$ python -q
>>> import numpy as np
>>> import numpy.linalg as la
>>> np.set_printoptions(precision=1, suppress=True, linewidth=120, sign=" ")
>>> data = np.load("layer3.npy")
>>> data
array([[ 0,  1,  2,  0,  2],
       [ 0,  0, -1,  0,  1],
       [ 0,  0,  0, -1,  3],
       [ 0,  0,  0,  0,  3],
       [ 0,  0,  0,  0,  0]])
>>> np.sort(np.abs(la.eigvals(data)))
array([ 0.,  0.,  0.,  0.,  0.])
>>> np.trace(data)
np.int64(0)
>>> print(la.matrix_power(data, 2))
[[ 0  0 -1 -2  7]
 [ 0  0  0  1 -3]
 [ 0  0  0  0 -3]
 [ 0  0  0  0  0]
 [ 0  0  0  0  0]]
>>> A = np.arange(30).reshape(6, 5) + -1
>>> print(A)
[[-1  0  1  2  3]
 [ 4  5  6  7  8]
 [ 9 10 11 12 13]
 [14 15 16 17 18]
 [19 20 21 22 23]
 [24 25 26 27 28]]
>>> round(la.norm(data, "nuc"), 1)
np.float64(8.3)
>>> print(np.round(la.norm(data[0] - data[1]), 1))
3.3
>>> la.norm(data, axis=1)
array([ 3. ,  1.4,  3.2,  3. ,  0. ])
>>> data[0] @ data[1]
np.int64(0)
>>> round(float(la.norm(data[0], 1)), 1), round(float(la.norm(data[0], np.inf)), 1)
(5.0, 2.0)
>>> rk = la.matrix_rank(A)
>>> print(rk)
2
>>> ns = la.svd(A)[2][rk:].T
>>> [int(la.matrix_rank(A[:, :j + 1])) for j in range(5)]
[1, 2, 2, 2, 2]
>>> ns.shape
(5, 3)
>>> [int(la.matrix_rank(np.delete(A, i, axis=0))) for i in range(6)]
[2, 2, 2, 2, 2, 2]
>>> U, sigma, VT = la.svd(A)
>>> evecs = VT[:(sigma > 1e-8).sum()]
>>> rng = np.random.default_rng(599)
>>> x0 = A[1] + 4 * A[5] + rng.integers(2) * np.eye(5)[1]
>>> x0
array([ 100.,  106.,  110.,  115.,  120.])
>>> print(la.matrix_rank(np.vstack([A, x0])))
3
>>> np.allclose(evecs.T @ evecs @ x0, x0)
False
>>> np.diag(evecs.T @ evecs)
array([ 0.6,  0.3,  0.2,  0.3,  0.6])
>>> np.round(evecs.T @ evecs, 1) + 0
array([[ 0.6,  0.4,  0.2,  0. , -0.2],
       [ 0.4,  0.3,  0.2,  0.1,  0. ],
       [ 0.2,  0.2,  0.2,  0.2,  0.2],
       [ 0. ,  0.1,  0.2,  0.3,  0.4],
       [-0.2,  0. ,  0.2,  0.4,  0.6]])
>>> print(round(float(la.norm(x0 - evecs.T @ evecs @ x0)), 1))
0.8
>>> blk = np.stack([A, -1 * A, A[::-1]])
>>> blk.sum(axis=0)
array([[24, 25, 26, 27, 28],
       [19, 20, 21, 22, 23],
       [14, 15, 16, 17, 18],
       [ 9, 10, 11, 12, 13],
       [ 4,  5,  6,  7,  8],
       [-1,  0,  1,  2,  3]])
>>> la.matrix_rank(blk)
array([ 2,  2,  2])
>>> np.einsum("bij,cij->bc", blk, blk)
array([[ 7715, -7715,  3340],
       [-7715,  7715, -3340],
       [ 3340, -3340,  7715]])
>>> la.matrix_rank(blk.reshape(3, -1))
np.int64(2)
>>> (blk @ A.T).shape
(3, 6, 6)
>>> E = np.loadtxt("sample16.csv", delimiter=",")
>>> E
array([[ 3.,  1.,  0.,  0.,  0.,  0.,  0.,  0.,  0.],
       [ 0.,  3.,  1.,  0.,  0.,  0.,  0.,  0.,  0.],
       [ 0.,  0.,  3.,  1.,  0.,  0.,  0.,  0.,  0.],
       [ 0.,  0.,  0.,  3.,  1.,  0.,  0.,  0.,  0.],
       [ 0.,  0.,  0.,  0.,  3.,  1.,  0.,  0.,  0.],
       [ 0.,  0.,  0.,  0.,  0.,  3.,  1.,  0.,  0.],
       [ 0.,  0.,  0.,  0.,  0.,  0.,  3.,  1.,  0.],
       [ 0.,  0.,  0.,  0.,  0.,  0.,  0.,  3.,  1.],
       [ 0.,  0.,  0.,  0.,  0.,  0.,  0.,  0.,  3.]])
>>> Q, evecs = la.qr(E[:, :4])[0], la.qr(E[:, 4:])[0]
>>> sigma = la.svd(Q.T @ evecs, compute_uv=False)
>>> print(sigma.round(1) + 0)
[ 0.3  0.   0.   0. ]
>>> (sigma > 0.9).sum()
np.int64(0)
>>> Q, r_ = la.qr(E)
>>> Q.T @ Q
array([[ 1.,  0.,  0.,  0.,  0.,  0.,  0.,  0.,  0.],
       [ 0.,  1.,  0.,  0.,  0.,  0.,  0.,  0.,  0.],
       [ 0.,  0.,  1.,  0.,  0.,  0.,  0.,  0.,  0.],
       [ 0.,  0.,  0.,  1.,  0.,  0.,  0.,  0.,  0.],
       [ 0.,  0.,  0.,  0.,  1.,  0.,  0.,  0.,  0.],
       [ 0.,  0.,  0.,  0.,  0.,  1.,  0.,  0.,  0.],
       [ 0.,  0.,  0.,  0.,  0.,  0.,  1.,  0.,  0.],
       [ 0.,  0.,  0.,  0.,  0.,  0.,  0.,  1.,  0.],
       [ 0.,  0.,  0.,  0.,  0.,  0.,  0.,  0.,  1.]])
>>> r_
array([[ 3.,  1.,  0.,  0.,  0.,  0.,  0.,  0.,  0.],
       [ 0.,  3.,  1.,  0.,  0.,  0.,  0.,  0.,  0.],
       [ 0.,  0.,  3.,  1.,  0.,  0.,  0.,  0.,  0.],
       [ 0.,  0.,  0.,  3.,  1.,  0.,  0.,  0.,  0.],
       [ 0.,  0.,  0.,  0.,  3.,  1.,  0.,  0.,  0.],
       [ 0.,  0.,  0.,  0.,  0.,  3.,  1.,  0.,  0.],
       [ 0.,  0.,  0.,  0.,  0.,  0.,  3.,  1.,  0.],
       [ 0.,  0.,  0.,  0.,  0.,  0.,  0.,  3.,  1.],
       [ 0.,  0.,  0.,  0.,  0.,  0.,  0.,  0.,  3.]])
>>> print(np.abs(np.diag(r_)))
[ 3.  3.  3.  3.  3.  3.  3.  3.  3.]
